% ipython --no-banner

In [1]: import numpy as np

In [2]: np.set_printoptions(suppress=True, linewidth=200)

In [3]: def tidy(a):
   ...:     return np.round(a, 3) + 0
   ...: 

In [4]: F = np.load("m.npy")

In [5]: print(tidy(F))
[[ 1.     0.     0.     0.     0.     0.     0.     0.     0.   ]
 [ 0.     1.     0.     0.     0.     0.     0.     0.     0.   ]
 [ 0.     0.     1.     0.     0.     0.     0.     0.     0.   ]
 [ 0.     0.     0.    -0.5    0.     0.     0.     0.866  0.   ]
 [ 0.     0.     0.     0.     1.     0.     0.     0.     0.   ]
 [ 0.     0.     0.     0.     0.     1.     0.     0.     0.   ]
 [ 0.     0.     0.     0.     0.     0.     1.     0.     0.   ]
 [ 0.     0.     0.    -0.866  0.     0.     0.    -0.5    0.   ]
 [ 0.     0.     0.     0.     0.     0.     0.     0.     1.   ]]

In [6]: # splits into 8 blocks

In [7]: def softmax(z):
   ...:     e = np.exp(z - z.max(axis=-1, keepdims=True))
   ...:     return e / e.sum(axis=-1, keepdims=True)
   ...: 

In [8]: print(tidy(softmax(F[7] + -1)))
[0.125 0.125 0.125 0.052 0.125 0.125 0.125 0.076 0.125]

In [9]: print(tidy(softmax(10 * F[7])))
[0.143 0.143 0.143 0.    0.143 0.143 0.143 0.001 0.143]

In [10]: print(tidy(softmax(F[7])))
[0.125 0.125 0.125 0.052 0.125 0.125 0.125 0.076 0.125]

In [11]: print(tidy(softmax(F).sum(axis=1)))
[1. 1. 1. 1. 1. 1. 1. 1. 1.]

In [12]: att = F @ F.T / np.sqrt(9)

In [13]: print(tidy(softmax(att)))
[[0.149 0.106 0.106 0.106 0.106 0.106 0.106 0.106 0.106]
 [0.106 0.149 0.106 0.106 0.106 0.106 0.106 0.106 0.106]
 [0.106 0.106 0.149 0.106 0.106 0.106 0.106 0.106 0.106]
 [0.106 0.106 0.106 0.149 0.106 0.106 0.106 0.106 0.106]
 [0.106 0.106 0.106 0.106 0.149 0.106 0.106 0.106 0.106]
 [0.106 0.106 0.106 0.106 0.106 0.149 0.106 0.106 0.106]
 [0.106 0.106 0.106 0.106 0.106 0.106 0.149 0.106 0.106]
 [0.106 0.106 0.106 0.106 0.106 0.106 0.106 0.149 0.106]
 [0.106 0.106 0.106 0.106 0.106 0.106 0.106 0.106 0.149]]

In [14]: print(tidy(softmax(att)[7] @ F))
[ 0.106  0.106  0.106 -0.182  0.106  0.106  0.106  0.018  0.106]

In [15]: print(tidy(np.linalg.det(F)))
1.0

In [16]: print((F != 0).astype(int))
[[1 0 0 0 0 0 0 0 0]
 [0 1 0 0 0 0 0 0 0]
 [0 0 1 0 0 0 0 0 0]
 [0 0 0 1 0 0 0 1 0]
 [0 0 0 0 1 0 0 0 0]
 [0 0 0 0 0 1 0 0 0]
 [0 0 0 0 0 0 1 0 0]
 [0 0 0 1 0 0 0 1 0]
 [0 0 0 0 0 0 0 0 1]]

In [17]: print(np.flatnonzero(np.linalg.matrix_power((F != 0) + (F.T != 0) + np.eye(9), 9)[5]))
[5]

In [18]: A2 = F / np.sqrt((F ** 2).mean(axis=1, keepdims=True))

In [19]: print(tidy(np.linalg.norm(A2, axis=1)))
[3. 3. 3. 3. 3. 3. 3. 3. 3.]

In [20]: print(np.linalg.matrix_rank(F - F.mean(axis=1, keepdims=True)))
8

In [21]: print(np.linalg.matrix_rank(A2) == np.linalg.matrix_rank(F))
True

In [22]: gram = F.T @ F

In [23]: print(tidy(np.linalg.svd(F, compute_uv=False) ** 2))
[1. 1. 1. 1. 1. 1. 1. 1. 1.]

In [24]: print(np.linalg.matrix_rank(gram))
9

In [25]: print(np.trace(gram), (F ** 2).sum())
9.0 9.0

In [26]: print(np.allclose(gram, gram.T))
True

In [27]: print((F @ F.T).shape)
(9, 9)

In [28]: J = np.loadtxt("run2.csv", delimiter=",")

In [29]: print(J)
[[ 5.  5.  5.  5.  5.  5.]
 [ 5. 10. 10. 10. 10. 10.]
 [ 5. 10. 15. 15. 15. 15.]
 [ 5. 10. 15. 20. 20. 20.]
 [ 5. 10. 15. 20. 25. 25.]
 [ 5. 10. 15. 20. 25. 30.]]

In [30]: # symmetric, so the eigenvalues are real

In [31]: w, V = np.linalg.eigh(J)

In [32]: print(np.unique(w.round(6) + 0, return_counts=True)[1])
[1 1 1 1 1 1]

In [33]: print(np.abs(V[:, -1]).round(6).argmax())
5

In [34]: print((w > 1e-8).sum(), (w < -1e-8).sum())
6 0
